$ python -q
>>> import numpy as np
>>> import numpy.linalg as la
>>> np.set_printoptions(precision=3, suppress=True, linewidth=200, floatmode="fixed")
>>> M2 = np.array([[2]])
>>> Z = np.array([[0, 0, 1], [2, 2, 2], [0, 2, 2]])
>>> mat = np.block([[M2, np.array([[-2, -2, -1]])], [np.zeros((3, 1)), Z]])
>>> print(mat)
[[ 2.000 -2.000 -2.000 -1.000]
 [ 0.000  0.000  0.000  1.000]
 [ 0.000  2.000  2.000  2.000]
 [ 0.000  0.000  2.000  2.000]]
>>> t = np.radians(72)
>>> r_ = np.eye(4)
>>> r_[2, 2] = r_[0, 0] = np.cos(t)
>>> r_[2, 0], r_[0, 2] = -np.sin(t), np.sin(t)
>>> print(r_)
[[ 0.309  0.000  0.951  0.000]
 [ 0.000  1.000  0.000  0.000]
 [-0.951  0.000  0.309  0.000]
 [ 0.000  0.000  0.000  1.000]]
>>> M2 = mat @ r_.T
>>> print(la.svd(mat, compute_uv=False), la.svd(M2, compute_uv=False))
[5.274 2.131 1.110 0.641] [5.274 2.131 1.110 0.641]
>>> print(np.abs(M2 - mat).max(axis=0))
[3.284 0.000 1.382 0.000]
>>> print(M2)
[[-1.284 -2.000 -2.520 -1.000]
 [ 0.000  0.000  0.000  1.000]
 [ 1.902  2.000  0.618  2.000]
 [ 1.902  0.000  0.618  2.000]]
>>> Q, V = la.qr(M2[:, :3])[0], la.qr(M2[:, 3:])[0]
>>> s = la.svd(Q.T @ V, compute_uv=False)
>>> print(np.degrees(np.arccos(s.clip(0, 1))))
[18.435]
>>> print((s > 0.9).sum())
1
>>> print(round(float(la.norm(Q @ Q.T - V @ V.T, 2)), 3))
1.0
>>> F = np.loadtxt("sample3.csv", delimiter=",")
>>> print(F)
[[ 2.291 -0.326 -0.104 -0.196 -0.794  0.569  0.108  0.073 -0.551 -0.042 -0.161 -0.280 -0.318 -0.256]
 [-0.326  2.337 -0.047 -0.919  0.072 -0.389  0.635  0.563  0.312  0.129 -0.093  0.293 -0.072 -0.242]
 [-0.104 -0.047  2.854 -0.302  0.437  0.662 -0.456  0.833 -0.067  0.118 -0.324 -0.626  0.680  0.483]
 [-0.196 -0.919 -0.302  2.181 -0.262  0.141 -0.452  0.127 -0.114 -0.747  0.101 -0.301  0.001  0.098]
 [-0.794  0.072  0.437 -0.262  3.191 -0.116 -0.057 -0.128  0.817  0.295  0.207  0.068  0.447  0.505]
 [ 0.569 -0.389  0.662  0.141 -0.116  2.111 -0.178  0.504 -0.224  0.258 -0.628 -0.616 -0.331  0.515]
 [ 0.108  0.635 -0.456 -0.452 -0.057 -0.178  2.681 -0.231 -0.158  1.088  0.618 -0.063 -0.101 -0.155]
 [ 0.073  0.563  0.833  0.127 -0.128  0.504 -0.231  1.909  0.313 -0.476 -0.392  0.747 -0.085 -0.613]
 [-0.551  0.312 -0.067 -0.114  0.817 -0.224 -0.158  0.313  3.263 -0.468 -0.788 -0.599  0.111  0.120]
 [-0.042  0.129  0.118 -0.747  0.295  0.258  1.088 -0.476 -0.468  3.444 -0.453 -0.270 -0.082  0.577]
 [-0.161 -0.093 -0.324  0.101  0.207 -0.628  0.618 -0.392 -0.788 -0.453  2.633 -0.090  0.550  0.088]
 [-0.280  0.293 -0.626 -0.301  0.068 -0.616 -0.063  0.747 -0.599 -0.270 -0.090  3.402  1.128  0.039]
 [-0.318 -0.072  0.680  0.001  0.447 -0.331 -0.101 -0.085  0.111 -0.082  0.550  1.128  2.230  0.089]
 [-0.256 -0.242  0.483  0.098  0.505  0.515 -0.155 -0.613  0.120  0.577  0.088  0.039  0.089  2.471]]
>>> U, s, Vt = la.svd(F)
>>> V = Vt[:(s > 1e-8).sum()]
>>> rng = np.random.default_rng(337)
>>> x0 = F[6] + -3 * F[3] + rng.integers(2) * np.eye(14)[2]
>>> print(x0)
[ 0.696  3.393  0.452 -6.994  0.730 -0.599  4.036 -0.613  0.183  3.328  0.316  0.839 -0.104 -0.448]
>>> print(np.allclose(V.T @ V @ x0, x0))
True
>>> print(la.matrix_rank(np.vstack([F, x0])))
13
>>> rank = la.matrix_rank(F)
>>> print(rank)
13
>>> null = la.svd(F)[2][rank:].T
>>> print([int(la.matrix_rank(F[:, :j + 1])) for j in range(14)])
[1, 2, 3, 4, 5, 6, 7, 8, 9, 10, 11, 12, 13, 13]
>>> print(np.round(F @ null, 3) + 0)
[[0.000]
 [0.000]
 [0.000]
 [0.000]
 [0.000]
 [0.000]
 [0.000]
 [0.000]
 [0.000]
 [0.000]
 [0.000]
 [0.000]
 [0.000]
 [0.000]]
>>> print(np.allclose(F @ null, 0))
True
>>> print(null.shape)
(14, 1)
>>> print([int(la.matrix_rank(F[:i])) for i in range(1, len(F) + 1)])
[1, 2, 3, 4, 5, 6, 7, 8, 9, 10, 11, 12, 13, 13]
>>> evals, V = la.eigh(F)
>>> x0 = np.array([-2, 1, -1, -3, 3, 2, 0, 3, -3, -1, 0, -3, -2, -1])
>>> print(la.eigvalsh(F[1:, 1:]))
[0.007 1.000 1.000 1.285 2.000 2.000 2.000 2.995 3.849 4.000 4.573 5.000 5.000]
>>> print(np.round(x0 @ F @ x0 / (x0 @ x0), 3), np.round(evals[0], 3), np.round(evals[-1], 3))
1.804 -0.0 5.0
>>> print(la.cond(F) > 100)
True
>>> f = np.array([-3, -2])
>>> print(np.cross(F[6, :3], F[13, :3]))
[0.196 0.064 0.136]
>>> M2 = np.array([[3, 3, 2, 2, 3, 2, 1, 3, 1, 2, 3, 1, 0],
...     [0, 3, 0, 0, 0, 2, 0, 0, 0, 0, 1, 2, 3],
...     [3, 2, 0, 0, 2, 1, 3, 3, 3, 1, 2, 3, 1],
...     [3, 2, 1, 1, 0, 3, 1, 2, 2, 3, 1, 3, 2],
...     [1, 1, 0, 1, 0, 3, 2, 2, 2, 3, 3, 1, 0],
...     [2, 3, 2, 0, 1, 2, 2, 3, 2, 1, 2, 3, 2],
...     [1, 0, 2, 0, 1, 2, 0, 1, 3, 1, 2, 3, 2],
...     [2, 1, 1, 0, 0, 0, 0, 0, 2, 0, 0, 2, 1],
...     [0, 1, 0, 0, 2, 2, 2, 1, 0, 1, 3, 1, 1],
...     [1, 0, 0, 1, 0, 2, 0, 0, 1, 0, 2, 0, 2],
...     [1, 2, 2, 1, 3, 2, 1, 2, 1, 2, 3, 0, 3],
...     [0, 2, 0, 1, 3, 0, 2, 1, 0, 2, 2, 3, 1],
...     [3, 0, 3, 1, 0, 3, 0, 1, 3, 0, 1, 1, 2]])
>>> K = np.tril(M2)
>>> print(K)
[[3 0 0 0 0 0 0 0 0 0 0 0 0]
 [0 3 0 0 0 0 0 0 0 0 0 0 0]
 [3 2 0 0 0 0 0 0 0 0 0 0 0]
 [3 2 1 1 0 0 0 0 0 0 0 0 0]
 [1 1 0 1 0 0 0 0 0 0 0 0 0]
 [2 3 2 0 1 2 0 0 0 0 0 0 0]
 [1 0 2 0 1 2 0 0 0 0 0 0 0]
 [2 1 1 0 0 0 0 0 0 0 0 0 0]
 [0 1 0 0 2 2 2 1 0 0 0 0 0]
 [1 0 0 1 0 2 0 0 1 0 0 0 0]
 [1 2 2 1 3 2 1 2 1 2 3 0 0]
 [0 2 0 1 3 0 2 1 0 2 2 3 0]
 [3 0 3 1 0 3 0 1 3 0 1 1 2]]
>>> def softmax(z):
...     e = np.exp(z - z.max(axis=-1, keepdims=True))
...     return e / e.sum(axis=-1, keepdims=True)
... 
>>> print(softmax(K[5] + 4))
[0.139 0.379 0.139 0.019 0.051 0.139 0.019 0.019 0.019 0.019 0.019 0.019 0.019]
>>> print(softmax(K).sum(axis=1))
[1.000 1.000 1.000 1.000 1.000 1.000 1.000 1.000 1.000 1.000 1.000 1.000 1.000]
>>> print(softmax(K[5]))
[0.139 0.379 0.139 0.019 0.051 0.139 0.019 0.019 0.019 0.019 0.019 0.019 0.019]
>>> print(np.round(softmax(10 * K[5]), 3) + 0)
[0.000 1.000 0.000 0.000 0.000 0.000 0.000 0.000 0.000 0.000 0.000 0.000 0.000]
>>> att = K @ K.T / np.sqrt(13)
>>> print(softmax(att).round(6).argmax(axis=1))
[ 0  1  2  3  3  5 12  3 10 12 10 11 12]
